In [1]: import numpy as np

In [2]: np.set_printoptions(precision=2, suppress=True, linewidth=200, sign=" ")

In [3]: mat = np.load("arr.npy")

In [4]: print(mat)
[[ 1.73 -0.42 -0.92]
 [-0.86  0.32 -1.77]
 [-0.52 -1.93 -0.1 ]]

In [5]: out = np.linalg.inv(mat)

In [6]: print(round(np.linalg.det(mat) * np.linalg.det(out), 2))
1.0

In [7]: print(np.round(mat @ out, 2) + 0)
[[ 1.  0.  0.]
 [ 0.  1.  0.]
 [ 0.  0.  1.]]

In [8]: print(np.linalg.det(mat) * out)
[[-3.46  1.73  1.04]
 [ 0.83 -0.65  3.86]
 [ 1.83  3.55  0.2 ]]

In [9]: print((np.abs(out) > 1e-9).astype(int))
[[ 1  1  1]
 [ 1  1  1]
 [ 1  1  1]]

In [10]: print(np.round(np.linalg.slogdet(mat)[0], 2))
-1.0

In [11]: print(np.linalg.inv(out))
[[ 1.73 -0.42 -0.92]
 [-0.86  0.32 -1.77]
 [-0.52 -1.93 -0.1 ]]

In [12]: print(round(mat[:, 1] @ mat[:, 2], 2))
0.0

In [13]: print(np.linalg.svd(mat, compute_uv=False))
[ 2.  2.  2.]

In [14]: print(np.round(mat @ mat.T, 2) + 0)
[[ 4.  0.  0.]
 [ 0.  4.  0.]
 [ 0.  0.  4.]]

In [15]: f = np.array([0, 0, 0])

In [16]: print(np.array([np.convolve(row, f, "same") for row in mat]))
[[ 0.  0.  0.]
 [ 0.  0.  0.]
 [ 0.  0.  0.]]

In [17]: print(np.round(np.correlate(mat[2], mat[0], "full"), 2) + 0)
[ 0.48  1.99  0.   -3.29 -0.17]

In [18]: print(np.cross(mat[2, :3], mat[0, :3]))
[ 1.73 -0.65  3.55]

In [19]: print(np.polyval(f, mat[2]))
[ 0.  0.  0.]

In [20]: rng = np.random.default_rng(73703)

In [21]: lab = rng.integers(0, 2, 4)

In [22]: M = np.triu((lab[:, None] == lab) & (rng.random((4, 4)) < 0.8), 1).astype(int)

In [23]: M += M.T

In [24]: print(M)
[[ 0  1  0  1]
 [ 1  0  0  1]
 [ 0  0  0  1]
 [ 1  1  1  0]]

In [25]: out = M ** -1
---------------------------------------------------------------------------
ValueError                                Traceback (most recent call last)
Cell In[25], line 1
----> 1 out = M ** -1

ValueError: Integers to negative integer powers are not allowed.

In [26]: out = np.linalg.inv(M)

In [27]: print(np.allclose(out, M.T))
False

In [28]: print((np.abs(out) > 1e-9).astype(int))
[[ 0  1  1  0]
 [ 1  0  1  0]
 [ 1  1  1  1]
 [ 0  0  1  0]]

In [29]: A = np.array([[0, 3, -2, 1], [0, 2, -1, -1], [0, 2, 2, -2], [1, 2, -2, -1]])

In [30]: print(A)
[[ 0  3 -2  1]
 [ 0  2 -1 -1]
 [ 0  2  2 -2]
 [ 1  2 -2 -1]]

In [31]: f = np.array([-1, -2, 0, -1])

In [32]: out = A + np.outer(f, np.eye(4)[3])

In [33]: print(np.linalg.matrix_rank(out - A))
1

In [34]: print(np.linalg.matrix_rank(np.linalg.inv(out) - np.linalg.inv(A), tol=1e-8))
1

In [35]: lab = rng.permutation(4)

In [36]: out = A[:, lab] * rng.choice([-1, 1], 4)

In [37]: print(out)
[[ 2 -1  0  3]
 [ 1  1  0  2]
 [-2  2  0  2]
 [ 2  1  1  2]]

In [38]: U, _, Vt = np.linalg.svd(A.T @ out)

In [39]: print(lab)
[ 2  3  0  1]

In [40]: out = np.linalg.inv(A)

In [41]: print(out)
[[ 0.14 -1.57  0.36  1.  ]
 [ 0.29 -0.14  0.21  0.  ]
 [ 0.14 -0.57  0.36  0.  ]
 [ 0.43 -0.71  0.07 -0.  ]]

In [42]: print(np.allclose(out, A.T))
False

In [43]: print(np.linalg.inv(out))
[[ 0.  3. -2.  1.]
 [-0.  2. -1. -1.]
 [ 0.  2.  2. -2.]
 [ 1.  2. -2. -1.]]

In [44]: out = A / np.linalg.norm(A, axis=1, keepdims=True)

In [45]: C2 = out @ out.T

In [46]: print((np.abs(C2) > 0.9).astype(int))
[[ 1  0  0  0]
 [ 0  1  0  1]
 [ 0  0  1  0]
 [ 0  1  0  1]]

In [47]: print(C2[1])
[ 0.76  1.    0.47  0.9 ]

In [48]: print(np.linalg.norm(out, axis=1))
[ 1.  1.  1.  1.]

In [49]: O = A.astype(float).copy()

In [50]: for j in range(4):
    ...:     O[:, j] -= O[:, :j] @ (O[:, :j].T @ O[:, j])
    ...:     O[:, j] /= np.linalg.norm(O[:, j])
    ...: 

In [51]: print(np.round(O.T @ A, 2) + 0)
[[ 1.    2.   -2.   -1.  ]
 [ 0.    4.12 -0.97 -0.73]
 [ 0.    0.    2.84 -2.01]
 [ 0.    0.    0.    1.2 ]]

In [52]: feats = np.load("mat.npy")

In [53]: print(feats)
[[ 1 -1 -1  1 -1  1  1 -1]
 [ 1  1  1  1  1  1  1  1]
 [ 1  1  1  1 -1 -1 -1 -1]]

In [54]: f = np.array([4, 1])

In [55]: print(np.array([np.convolve(row, f, "same") for row in feats]))
[[ 4 -3 -5  3 -3  3  5 -3]
 [ 4  5  5  5  5  5  5  5]
 [ 4  5  5  5 -3 -5 -5 -5]]

In [56]: print(np.convolve(feats[0], f))
[ 4 -3 -5  3 -3  3  5 -3 -1]

In [57]: print(np.correlate(feats[0], feats[2], "full"))
[-1  0  1  0  3  0 -3  0 -3  0  3  0  1  0 -1]

In [58]: print(np.cross(feats[0, :3], feats[2, :3]))
[ 0 -2  2]

In [59]: m1 = np.array([[2, 0, 0, 0], [2, 1, 0, 0], [-2, 0, 2, 0], [-2, 2, 0, -1]])

In [60]: def softmax(z):
    ...:     e = np.exp(z - z.max(axis=-1, keepdims=True))
    ...:     return e / e.sum(axis=-1, keepdims=True)
    ...: 

In [61]: print(softmax(m1).sum(axis=1))
[ 1.  1.  1.  1.]

In [62]: S = m1 @ m1.T / np.sqrt(4)

In [63]: print(np.round(softmax(S + np.triu(np.full(S.shape, -np.inf), 1)), 2) + 0)
[[ 1.    0.    0.    0.  ]
 [ 0.38  0.62  0.    0.  ]
 [ 0.    0.    1.    0.  ]
 [ 0.    0.    0.08  0.92]]

In [64]: print(softmax(S).round(6).argmax(axis=1))
[ 0  1  2  3]

In [65]: vec = np.array([-1, -9, -7, -7])

In [66]: rhs = m1 @ vec

In [67]: print(rhs)
[ -2 -11 -12  -9]

In [68]: print(np.linalg.solve(m1.T, m1[2]))
[ 0.  0.  1. -0.]

In [69]: print(np.linalg.solve(m1, rhs + m1[:, 1]))
[-1. -8. -7. -7.]

In [70]: K = np.array([[-8.98, -7.04, 8.71],
    ...:     [-15.42, 1.26, 1.12],
    ...:     [-1.63, 10.74, -4.17],
    ...:     [-0.52, -1.17, 3.02],
    ...:     [-4.85, 5.02, 5.04],
    ...:     [-6.46, 0.82, -1.45],
    ...:     [-2.51, 2.83, -2.76],
    ...:     [-12.82, 2.22, -22.7],
    ...:     [14.5, 0.03, 2.75],
    ...:     [-8.42, 11.73, -4.12],
    ...:     [-5.2, -3.64, -22.24],
    ...:     [20.83, -8.1, 7.53]])

In [71]: print(K)
[[ -8.98  -7.04   8.71]
 [-15.42   1.26   1.12]
 [ -1.63  10.74  -4.17]
 [ -0.52  -1.17   3.02]
 [ -4.85   5.02   5.04]
 [ -6.46   0.82  -1.45]
 [ -2.51   2.83  -2.76]
 [-12.82   2.22 -22.7 ]
 [ 14.5    0.03   2.75]
 [ -8.42  11.73  -4.12]
 [ -5.2   -3.64 -22.24]
 [ 20.83  -8.1    7.53]]

In [72]: print(np.round(softmax(K[4] + 4), 2) + 0)
[ 0.    0.49  0.5 ]

In [73]: print(np.round(softmax(10 * K[4]), 2) + 0)
[ 0.    0.45  0.55]

In [74]: print(np.round(softmax(K[4]), 2) + 0)
[ 0.    0.49  0.5 ]

In [75]: S = K @ K.T / np.sqrt(3)

In [76]: print(softmax(S)[4] @ K)
[-15.34   1.38   1.07]

In [77]: print(np.round(softmax(S), 2) + 0)
[[ 1.    0.    0.    0.    0.    0.    0.    0.    0.    0.    0.    0.  ]
 [ 0.    1.    0.    0.    0.    0.    0.    0.    0.    0.    0.    0.  ]
 [ 0.    0.    0.    0.    0.    0.    0.    0.    0.    1.    0.    0.  ]
 [ 1.    0.    0.    0.    0.    0.    0.    0.    0.    0.    0.    0.  ]
 [ 0.    0.99  0.    0.    0.    0.    0.    0.    0.    0.01  0.    0.  ]
 [ 0.    0.    0.    0.    0.    0.    0.    1.    0.    0.    0.    0.  ]
 [ 0.    0.    0.    0.    0.    0.    0.    1.    0.    0.    0.    0.  ]
 [ 0.    0.    0.    0.    0.    0.    0.    1.    0.    0.    0.    0.  ]
 [ 0.    0.    0.    0.    0.    0.    0.    0.    0.    0.    0.    1.  ]
 [ 0.    0.    0.    0.    0.    0.    0.    0.77  0.    0.23  0.    0.  ]
 [ 0.    0.    0.    0.    0.    0.    0.    1.    0.    0.    0.    0.  ]
 [ 0.    0.    0.    0.    0.    0.    0.    0.    0.    0.    0.    1.  ]]
